$ ipython --no-banner

In [1]: import numpy as np

In [2]: import numpy.linalg as la

In [3]: np.set_printoptions(suppress=True, linewidth=100)

In [4]: data = np.load("run14.npy")

In [5]: data
Out[5]: 
array([[  4.,  -1.,  -1.,  -1.],
       [  2.,   1.,  -4.,   2.],
       [  9.,   3., -10.,   3.],
       [  9.,   3.,  -9.,   2.]])

In [6]: out = data / np.sqrt((data ** 2).mean(axis=1, keepdims=True))

In [7]: data - data.mean(axis=1, keepdims=True)
Out[7]: 
array([[  3.75,  -1.25,  -1.25,  -1.25],
       [  1.75,   0.75,  -4.25,   1.75],
       [  7.75,   1.75, -11.25,   1.75],
       [  7.75,   1.75, -10.25,   0.75]])

In [8]: print(out[3].round(2))
[ 1.36  0.45 -1.36  0.3 ]

In [9]: la.matrix_rank(data - data.mean(axis=1, keepdims=True))
Out[9]: np.int64(3)

In [10]: np.round(la.norm(out, axis=1), 2)
Out[10]: array([2., 2., 2., 2.])

In [11]: E = np.load("mat.npy")

In [12]: E
Out[12]: 
array([[0, 3, 0],
       [0, 0, 0],
       [0, 0, 2]])

In [13]: la.matrix_rank(E - E[0, 0] * np.eye(3))
Out[13]: np.int64(2)

In [14]: la.matrix_power(E - np.diag(np.diag(E)), 3)
Out[14]: 
array([[0, 0, 0],
       [0, 0, 0],
       [0, 0, 0]])

In [15]: x = np.array([2, 1, 1])

In [16]: E @ x
Out[16]: array([3, 0, 2])

In [17]: np.sign((E @ x).round(6))
Out[17]: array([1, 0, 1])

In [18]: E @ np.eye(3)[1]
Out[18]: array([3., 0., 0.])

In [19]: la.norm(E @ x) <= la.norm(E, 2) * la.norm(x) + 1e-9
Out[19]: np.True_

In [20]: print(E @ np.ones(3))
[3. 0. 2.]

In [21]: print(E @ (2 * x))
[6 0 4]

In [22]: np.allclose(data, data.T)
Out[22]: False

In [23]: np.round(la.det(data), 2)
Out[23]: np.float64(-6.0)

In [24]: round(np.abs(la.eigvals(data)).max(), 2)
Out[24]: np.float64(3.0)

In [25]: (data + data.T) / 2
Out[25]: 
array([[  4. ,   0.5,   4. ,   4. ],
       [  0.5,   1. ,  -0.5,   2.5],
       [  4. ,  -0.5, -10. ,  -3. ],
       [  4. ,   2.5,  -3. ,   2. ]])

In [26]: E @ E
Out[26]: 
array([[0, 0, 0],
       [0, 0, 0],
       [0, 0, 4]])

In [27]: M = np.load("case3.npy")

In [28]: print(M)
[[-1.18 -4.09 -8.21  3.77 -0.41]
 [-5.16 -1.27  0.13  1.23 -8.38]
 [-2.08 -5.58  7.66 -1.41  1.97]
 [-4.54  0.2  -0.54  2.99 -8.37]
 [-3.93  5.11  3.68  5.9  -3.19]
 [-6.92  3.16  5.3  -0.65  3.69]
 [ 1.01 -3.64  4.19  0.78  8.22]
 [ 5.13 -6.17  0.32 -3.42 -4.88]
 [-1.64 -0.61 -0.27 -7.68 -6.16]
 [-3.29 -3.03 -4.85  7.4  -1.29]
 [ 3.02 -7.63 -2.22 -2.75  4.49]]

In [29]: D = la.norm(M[:, None] - M[None], axis=-1)

In [30]: (D + 1e9 * np.eye(11)).round(6).argmin(axis=1)
Out[30]: array([9, 3, 6, 1, 3, 4, 2, 8, 7, 0, 6])

In [31]: D[3].round(2)
Out[31]: array([12.35,  2.47, 15.26,  0.  ,  8.81, 14.4 , 18.66, 13.71, 11.31, 10.01, 17.88])

In [32]: D[3].round(6).argsort(kind="stable")[:4]
Out[32]: array([3, 1, 4, 9])

In [33]: D.shape
Out[33]: (11, 11)

In [34]: D[:5, :5].round(2)
Out[34]: 
array([[ 0.  , 12.78, 16.95, 12.35, 15.68],
       [12.78,  0.  , 14.1 ,  2.47, 10.18],
       [16.95, 14.1 ,  0.  , 15.26, 14.62],
       [12.35,  2.47, 15.26,  0.  ,  8.81],
       [15.68, 10.18, 14.62,  8.81,  0.  ]])

In [35]: rng = np.random.default_rng(848)

In [36]: out = M + rng.integers(-2, 3, (11, 4)) @ rng.integers(-2, 3, (4, 5))

In [37]: out.round(2)
Out[37]: 
array([[ -6.18,  -3.09, -15.21,   6.77,   2.59],
       [ -5.16,   6.73,  -3.87,   3.23,  -2.38],
       [ -2.08,  -0.58,   4.66,  -3.41,  -1.03],
       [ -2.54,  -4.8 ,  -5.54,  -5.01, -17.37],
       [  1.07,   5.11,   3.68,   0.9 ,  -5.19],
       [ -0.92,   5.16,  15.3 ,  -2.65,   1.69],
       [ -4.99,  -0.64,   3.19,   8.78,  15.22],
       [  4.13,  -7.17,  -2.68,  -7.42, -12.88],
       [ -2.64,   1.39,  -2.27,  -4.68,  -0.16],
       [ -1.29,  -1.03,  -4.85,   6.4 ,  -0.29],
       [  6.02,  -4.63,   6.78,  -0.75,   6.49]])

In [38]: np.abs(out - M).sum(axis=1)
Out[38]: array([19., 20., 13., 29., 12., 22., 25., 17., 14.,  6., 19.])

In [39]: print(np.round(la.svd(out - M, compute_uv=False), 2) + 0)
[24.01 18.87 10.5   6.26  0.  ]

In [40]: print(np.round(out - M, 2))
[[-5.  1. -7.  3.  3.]
 [ 0.  8. -4.  2.  6.]
 [ 0.  5. -3. -2. -3.]
 [ 2. -5. -5. -8. -9.]
 [ 5.  0.  0. -5. -2.]
 [ 6.  2. 10. -2. -2.]
 [-6.  3. -1.  8.  7.]
 [-1. -1. -3. -4. -8.]
 [-1.  2. -2.  3.  6.]
 [ 2.  2.  0. -1.  1.]
 [ 3.  3.  9.  2.  2.]]

In [41]: la.matrix_rank(out - M, tol=1e-8)
Out[41]: np.int64(4)

In [42]: la.cond(data) > 100
Out[42]: np.True_

In [43]: Xs = (M - M.mean(axis=0)) / M.std(axis=0)

In [44]: np.round(Xs.std(axis=0), 2)
Out[44]: array([1., 1., 1., 1., 1.])

In [45]: coef = la.lstsq(np.delete(Xs, 4, axis=1), Xs[:, 4])[0]

In [46]: round(float(1 - np.var(Xs[:, 4] - np.delete(Xs, 4, axis=1) @ coef)), 2)
Out[46]: 0.28

In [47]: J = np.load("w.npy")

In [48]: J
Out[48]: 
array([[ 4.03, -3.95,  3.99],
       [-0.07, -0.04,  0.02],
       [ 3.92, -4.01,  4.08],
       [-2.05,  1.9 , -1.94],
       [-0.1 , -0.04,  0.01]])

In [49]: out = np.c_[J[:, :1] @ np.array([[2]]), np.array([1, 1, 9, 7, 2])]

In [50]: out
Out[50]: 
array([[ 8.06,  1.  ],
       [-0.14,  1.  ],
       [ 7.84,  9.  ],
       [-4.1 ,  7.  ],
       [-0.2 ,  2.  ]])

In [51]: np.round(la.norm(out - J @ la.lstsq(J, out)[0], axis=0), 2) + 0
Out[51]: array([0.  , 4.72])

In [52]: la.matrix_rank(np.c_[J, out])
Out[52]: np.int64(4)

In [53]: print(np.round(la.lstsq(J, out[:, 0])[0], 2) + 0)
[2. 0. 0.]

In [54]: z = rng.permutation(3)

In [55]: out = J[:, z] * rng.choice([-1, 1], 3)

In [56]: print(out)
[[-4.03  3.95  3.99]
 [ 0.07  0.04  0.02]
 [-3.92  4.01  4.08]
 [ 2.05 -1.9  -1.94]
 [ 0.1   0.04  0.01]]

In [57]: Uu, _, VT = la.svd(J.T @ out)

In [58]: np.round(Uu @ VT, 2) + 0
Out[58]: 
array([[-1.,  0.,  0.],
       [ 0., -1.,  0.],
       [ 0.,  0.,  1.]])

In [59]: proj = J @ la.solve(J.T @ J, J.T)

In [60]: np.round(np.diag(proj), 2)
Out[60]: array([0.83, 0.26, 1.  , 0.38, 0.52])

In [61]: round(float(np.trace(proj)), 2)
Out[61]: 3.0

In [62]: np.round(proj @ J[:, 2], 2)
Out[62]: array([ 3.99,  0.02,  4.08, -1.94,  0.01])

In [63]: W0 = np.load("block7.npy")

In [64]: W0.round(2)
Out[64]: 
array([[ 0.82, -0.29, -0.18, -0.29, -0.29, -0.18],
       [-0.29,  0.51, -0.29, -0.49, -0.49, -0.29],
       [-0.18, -0.29,  0.82, -0.29, -0.29, -0.18],
       [-0.29, -0.49, -0.29,  0.51, -0.49, -0.29],
       [-0.29, -0.49, -0.29, -0.49,  0.51, -0.29],
       [-0.18, -0.29, -0.18, -0.29, -0.29,  0.82]])

In [65]: w, vecs = la.eigh(W0)

In [66]: x = np.array([0, 5, 4, 1, 2, 0])

In [67]: round(float(x @ W0 @ x), 2)
Out[67]: -7.02

In [68]: np.round(vecs * np.abs(w) @ vecs.T, 2) + 0
Out[68]: 
array([[1., 0., 0., 0., 0., 0.],
       [0., 1., 0., 0., 0., 0.],
       [0., 0., 1., 0., 0., 0.],
       [0., 0., 0., 1., 0., 0.],
       [0., 0., 0., 0., 1., 0.],
       [0., 0., 0., 0., 0., 1.]])

In [69]: round(float(x @ W0 @ x / (x @ x)), 2), np.round(w[0], 2), w[-1]
Out[69]: (-0.15, np.float64(-1.0), np.float64(1.0))

In [70]: print(round(float(np.abs(W0).sum(axis=1).max()), 2), np.round(np.abs(w).max(), 2))
2.37 1.0

In [71]: ang = np.radians(36)

In [72]: r_ = np.eye(6)

In [73]: r_[1, 1] = r_[4, 4] = np.cos(ang)

In [74]: r_[1, 4], r_[4, 1] = -np.sin(ang), np.sin(ang)

In [75]: print(r_.round(2))
[[ 1.    0.    0.    0.    0.    0.  ]
 [ 0.    0.81  0.    0.   -0.59  0.  ]
 [ 0.    0.    1.    0.    0.    0.  ]
 [ 0.    0.    0.    1.    0.    0.  ]
 [ 0.    0.59  0.    0.    0.81  0.  ]
 [ 0.    0.    0.    0.    0.    1.  ]]

In [76]: out = W0 @ r_.T

In [77]: round(la.det(r_), 2), round(np.trace(r_), 2)
Out[77]: (np.float64(1.0), np.float64(5.62))

In [78]: np.round(np.abs(out - W0).max(axis=0), 2)
Out[78]: array([0.  , 0.38, 0.  , 0.  , 0.39, 0.  ])

In [79]: np.allclose(la.norm(W0, axis=1), la.norm(out, axis=1))
Out[79]: True

In [80]: np.round(la.svd(W0, compute_uv=False), 2), np.round(la.svd(out, compute_uv=False), 2)
Out[80]: (array([1., 1., 1., 1., 1., 1.]), array([1., 1., 1., 1., 1., 1.]))

In [81]: [round(float(la.det(W0[:i, :i])), 2) + 0 for i in range(1, 7)]
Out[81]: [0.82, 0.33, 0.16, -0.33, -0.82, -1.0]

In [82]: np.all(la.eigvalsh(W0) > 0)
Out[82]: np.False_

In [83]: X = np.loadtxt("test8.csv", delimiter=",")

In [84]: X.round(2)
Out[84]: 
array([[-1.8 , -2.  , -3.37, -1.79, -1.78],
       [ 4.21,  0.58, -2.29,  0.58, -1.16],
       [-1.2 ,  3.96, -2.2 , -0.67,  1.61],
       [ 1.2 , -1.97, -0.75, -1.63,  4.05],
       [-1.05, -1.05, -1.73,  4.28,  1.21]])

In [85]: np.round(la.svd(X, compute_uv=False), 2)
Out[85]: array([5., 5., 5., 5., 5.])

In [86]: np.round(X.T @ X, 2) + 0
Out[86]: 
array([[25.,  0.,  0.,  0.,  0.],
       [ 0., 25.,  0.,  0.,  0.],
       [ 0.,  0., 25.,  0.,  0.],
       [ 0.,  0.,  0., 25.,  0.],
       [ 0.,  0.,  0.,  0., 25.]])

In [87]: print(la.norm(X, axis=1).argmax())
0

In [88]: np.round(la.norm(X, 2), 2)
Out[88]: np.float64(5.0)

In [89]: np.round(X[3] @ X[0], 2)
Out[89]: np.float64(-0.0)

In [90]: z = rng.permutation(5)

In [91]: z
Out[91]: array([3, 1, 0, 2, 4])

In [92]: out = X[z][:, z]

In [93]: np.round(np.diag(out), 2)
Out[93]: array([-1.63,  0.58, -1.8 , -2.2 ,  1.21])

In [94]: round(float(np.trace(out)), 2)
Out[94]: -3.85

In [95]: out = X / la.norm(X, axis=1, keepdims=True)

In [96]: cov = out @ out.T

In [97]: np.degrees(np.arccos(np.clip(cov[2, 4], -1, 1)))
Out[97]: np.float64(90.0)

In [98]: cov[2].round(2) + 0
Out[98]: array([0., 0., 1., 0., 0.])

In [99]: (np.abs(cov) > 0.9).astype(int)
Out[99]: 
array([[1, 0, 0, 0, 0],
       [0, 1, 0, 0, 0],
       [0, 0, 1, 0, 0],
       [0, 0, 0, 1, 0],
       [0, 0, 0, 0, 1]])

In [100]: np.argwhere(np.triu(np.abs(cov) > 0.95, 1))
Out[100]: array([], shape=(0, 2), dtype=int64)

In [101]: np.round(np.poly(X), 2)
Out[101]: array([    1.  ,     3.85,    -0.3 ,     1.51,  -481.23, -3125.  ])

In [102]: np.round(np.kron(np.eye(2, dtype=int), X), 2)
Out[102]: 
array([[-1.8 , -2.  , -3.37, -1.79, -1.78, -0.  , -0.  , -0.  , -0.  , -0.  ],
       [ 4.21,  0.58, -2.29,  0.58, -1.16,  0.  ,  0.  , -0.  ,  0.  , -0.  ],
       [-1.2 ,  3.96, -2.2 , -0.67,  1.61, -0.  ,  0.  , -0.  , -0.  ,  0.  ],
       [ 1.2 , -1.97, -0.75, -1.63,  4.05,  0.  , -0.  , -0.  , -0.  ,  0.  ],
       [-1.05, -1.05, -1.73,  4.28,  1.21, -0.  , -0.  , -0.  ,  0.  ,  0.  ],
       [-0.  , -0.  , -0.  , -0.  , -0.  , -1.8 , -2.  , -3.37, -1.79, -1.78],
       [ 0.  ,  0.  , -0.  ,  0.  , -0.  ,  4.21,  0.58, -2.29,  0.58, -1.16],
       [-0.  ,  0.  , -0.  , -0.  ,  0.  , -1.2 ,  3.96, -2.2 , -0.67,  1.61],
       [ 0.  , -0.  , -0.  , -0.  ,  0.  ,  1.2 , -1.97, -0.75, -1.63,  4.05],
       [-0.  , -0.  , -0.  ,  0.  ,  0.  , -1.05, -1.05, -1.73,  4.28,  1.21]])

In [103]: np.round(la.det(2 * X), 2), np.round(la.det(X), 2)
Out[103]: (np.float64(100000.0), np.float64(3125.0))

In [104]: print(np.round(np.einsum("ij,ji->", X, X), 2))
15.43

In [105]: round(la.eigvals(X).sum().real, 2)
Out[105]: np.float64(-3.85)

In [106]: round(la.det(X.T), 2)
Out[106]: np.float64(3125.0)

In [107]: print(round(float(la.det(X[::-1])), 2))
3125.0

In [108]: arr = np.load("m.npy")

In [109]: arr
Out[109]: 
array([[6., 0., 2., 2.],
       [0., 2., 0., 0.],
       [2., 0., 3., 1.],
       [2., 0., 1., 3.]])

In [110]: np.round(la.det(arr), 2)
Out[110]: np.float64(64.0)

In [111]: np.round(np.sort(la.eigvals(arr).real), 2)
Out[111]: array([2., 2., 2., 8.])

In [112]: np.flatnonzero(la.matrix_power((arr != 0) + (arr.T != 0) + np.eye(4), 4)[1])
Out[112]: array([1])

In [113]: r0 = np.array([-5, 4, -4, 3])

In [114]: out = arr + np.outer(r0, np.eye(4)[0])

In [115]: out
Out[115]: 
array([[ 1.,  0.,  2.,  2.],
       [ 4.,  2.,  0.,  0.],
       [-2.,  0.,  3.,  1.],
       [ 5.,  0.,  1.,  3.]])

In [116]: la.matrix_rank(la.inv(out) - la.inv(arr), tol=1e-8)
Out[116]: np.int64(1)

In [117]: round(la.det(out) / la.det(arr), 2), round(1 + la.solve(arr, r0)[0], 2)
Out[117]: (np.float64(-0.12), np.float64(-0.12))

In [118]: print(la.matrix_rank(out - arr))
1
